$ ipython --no-banner

In [1]: import numpy as np

In [2]: np.set_printoptions(precision=4, suppress=True, linewidth=200)

In [3]: data = np.load("data.npy")

In [4]: data
Out[4]: 
array([[-0.6   , -1.4   , -0.6   ,  0.4   ],
       [ 2.2   , -0.3   , -1.3   , -0.8   ],
       [-0.6   , -1.5   , -0.3   ,  0.7   ],
       [ 0.3   ,  1.3   ,  0.1   ,  0.1   ],
       [ 0.2819,  1.3168,  0.059 ,  0.1016],
       [ 0.5   , -2.5   , -0.4   ,  1.7   ]])

In [5]: np.linalg.norm(data, axis=0)
Out[5]: array([2.4453, 3.7382, 1.521 , 2.0495])

In [6]: np.round(np.linalg.norm(data, 1), 4), np.round(np.linalg.norm(data, np.inf), 4)
Out[6]: (np.float64(8.3168), np.float64(5.1))

In [7]: print(np.linalg.norm(data, axis=1))
[1.6852 2.6944 1.7861 1.3416 1.3518 3.0903]

In [8]: round(float(np.linalg.norm(data) ** 2 / np.linalg.norm(data, 2) ** 2), 4)
Out[8]: 1.5684

In [9]: np.round(np.linalg.norm(data[3] - data[2]), 4)
Out[9]: np.float64(3.0282)

In [10]: x0 = np.array([8, 8, 1, 5])

In [11]: a = np.maximum(data @ x0, 0)

In [12]: np.tanh(data @ x0)
Out[12]: array([-1.,  1., -1.,  1.,  1., -1.])

In [13]: f = np.array([8, 7, 0])

In [14]: rng = np.random.default_rng(64353)

In [15]: A = np.outer(rng.normal(size=32), f) + 0.02 * rng.normal(size=(32, 3))

In [16]: A
Out[16]: 
array([[  2.3919,   2.0915,   0.0209],
       [ -4.8167,  -4.2172,  -0.0102],
       [-11.1319,  -9.7384,   0.0159],
       [  5.0042,   4.3734,   0.0156],
       [ -2.8346,  -2.509 ,   0.0033],
       [ -5.8203,  -5.11  ,   0.0223],
       [-23.0427, -20.124 ,  -0.007 ],
       [  0.22  ,   0.1527,   0.0126],
       [ 11.9419,  10.4354,  -0.0146],
       [  7.6841,   6.736 ,  -0.0076],
       [ -3.2607,  -2.8168,   0.033 ],
       [ -8.5733,  -7.5171,  -0.0092],
       [ 19.0625,  16.6794,   0.0019],
       [ -9.6945,  -8.4941,   0.0092],
       [  0.1379,   0.0842,  -0.0119],
       [ -9.5249,  -8.3784,   0.0128],
       [  3.203 ,   2.8139,   0.0206],
       [ -3.722 ,  -3.2653,  -0.0273],
       [  4.9101,   4.3003,   0.0368],
       [ -5.8908,  -5.1751,   0.0051],
       [ 10.6325,   9.3616,   0.0239],
       [  6.686 ,   5.8444,  -0.0035],
       [ -9.072 ,  -7.9092,  -0.0087],
       [  8.5023,   7.473 ,  -0.0107],
       [  2.1406,   1.8986,  -0.024 ],
       [-16.4303, -14.3809,  -0.0261],
       [-11.4463, -10.0584,  -0.0406],
       [  1.7048,   1.474 ,   0.0237],
       [  0.7266,   0.6199,   0.0417],
       [ -6.1723,  -5.3701,  -0.0081],
       [ -8.8107,  -7.7356,   0.0082],
       [  1.3985,   1.2333,   0.0051]])

In [17]: t3 = np.stack([A, 4 * A, A[::-1]])

In [18]: np.linalg.matrix_rank(t3)
Out[18]: array([3, 3, 3])

In [19]: np.linalg.norm(t3, axis=(1, 2))
Out[19]: array([ 66.542 , 266.1681,  66.542 ])

In [20]: t3.shape
Out[20]: (3, 32, 3)

In [21]: Uu, sigma, VT = np.linalg.svd(A)

In [22]: print(np.argmax(sigma[:-1] / (sigma[1:] + 1e-6)) + 1)
1

In [23]: other = Uu[:, :1] @ np.diag(sigma[:1]) @ VT[:1]

In [24]: round(float(np.abs(A - other).max()), 4)
Out[24]: 0.0414

In [25]: np.linalg.matrix_rank(other)
Out[25]: np.int64(1)

In [26]: round(np.linalg.norm(A - other) / np.linalg.norm(A), 4)
Out[26]: np.float64(0.0023)

In [27]: f = np.array([-1, 1, -2])

In [28]: print(np.convolve(data[4], f))
[-0.2819 -1.0349  0.694  -2.6762 -0.0164 -0.2032]

In [29]: np.polyval(f, data[4])
Out[29]: array([-1.7976, -2.4172, -1.9445, -1.9087])

In [30]: np.round(np.array([np.convolve(row, f, "same") for row in data]), 4) + 0
Out[30]: 
array([[ 0.8   ,  0.4   ,  1.8   ,  1.6   ],
       [ 2.5   , -3.4   ,  0.1   ,  1.8   ],
       [ 0.9   ,  0.    ,  2.    ,  1.3   ],
       [-1.    ,  0.6   , -2.6   , -0.1   ],
       [-1.0349,  0.694 , -2.6762, -0.0164],
       [ 3.    , -3.1   ,  2.9   ,  2.5   ]])

In [31]: basis = A[[17, 26]].astype(float)

In [32]: for _ in range(5):
    ...:     z = np.linalg.norm(A[:, None] - basis, axis=-1).argmin(axis=1)
    ...:     basis = np.array([A[z == j].mean(axis=0) for j in range(2)])
    ...: 

In [33]: z
Out[33]: array([0, 1, 1, 0, 1, 1, 1, 0, 0, 0, 1, 1, 0, 1, 0, 1, 0, 1, 0, 1, 0, 0, 1, 0, 0, 1, 1, 0, 0, 1, 1, 0])

In [34]: basis
Out[34]: 
array([[ 5.3967,  4.7232,  0.0081],
       [-8.7652, -7.675 , -0.0017]])

In [35]: np.bincount(z)
Out[35]: array([16, 16])

In [36]: J = np.diag(5 * np.array([2, -2, -1, 2, 2, -2])) + np.array([[9, 8, 7, 7, 9, -8],
    ...:     [-6, 1, -6, 1, 2, 9],
    ...:     [-4, 2, -7, -6, 0, -2],
    ...:     [2, -5, 9, -2, 5, 3],
    ...:     [-5, 2, -4, 6, -3, -6],
    ...:     [0, 3, 8, 6, 4, 1]])

In [37]: J
Out[37]: 
array([[ 19,   8,   7,   7,   9,  -8],
       [ -6,  -9,  -6,   1,   2,   9],
       [ -4,   2, -12,  -6,   0,  -2],
       [  2,  -5,   9,   8,   5,   3],
       [ -5,   2,  -4,   6,   7,  -6],
       [  0,   3,   8,   6,   4,  -9]])

In [38]: other = J / np.sqrt((J ** 2).mean(axis=1, keepdims=True))

In [39]: np.linalg.norm(other, axis=1)
Out[39]: array([2.4495, 2.4495, 2.4495, 2.4495, 2.4495, 2.4495])

In [40]: other[3]
Out[40]: array([ 0.3397, -0.8492,  1.5286,  1.3587,  0.8492,  0.5095])

In [41]: np.linalg.matrix_rank(J - J.mean(axis=1, keepdims=True))
Out[41]: np.int64(5)

In [42]: M = np.load("dump.npy")

In [43]: M
Out[43]: 
array([[ 5,  5,  0,  1,  1,  0],
       [ 5,  5, 10,  1,  1,  2],
       [ 0,  0,  0,  0,  0,  0],
       [ 2,  2,  0,  4,  4,  0],
       [ 2,  2,  4,  4,  4,  8],
       [ 0,  0,  0,  0,  0,  0]])

In [44]: np.abs(np.diag(np.linalg.qr(M)[1])) > 1e-9
Out[44]: array([ True, False,  True,  True, False, False])

In [45]: print(np.unique(M.round(6), axis=0).shape)
(5, 6)

In [46]: print(np.allclose(M[:-1].T @ np.linalg.lstsq(M[:-1].T, M[-1])[0], M[-1]))
True

In [47]: np.linalg.lstsq(M[:-1].T, M[-1])[2]
Out[47]: np.int32(4)

In [48]: round(np.trace(np.linalg.pinv(M) @ M), 4)
Out[48]: np.float64(4.0)
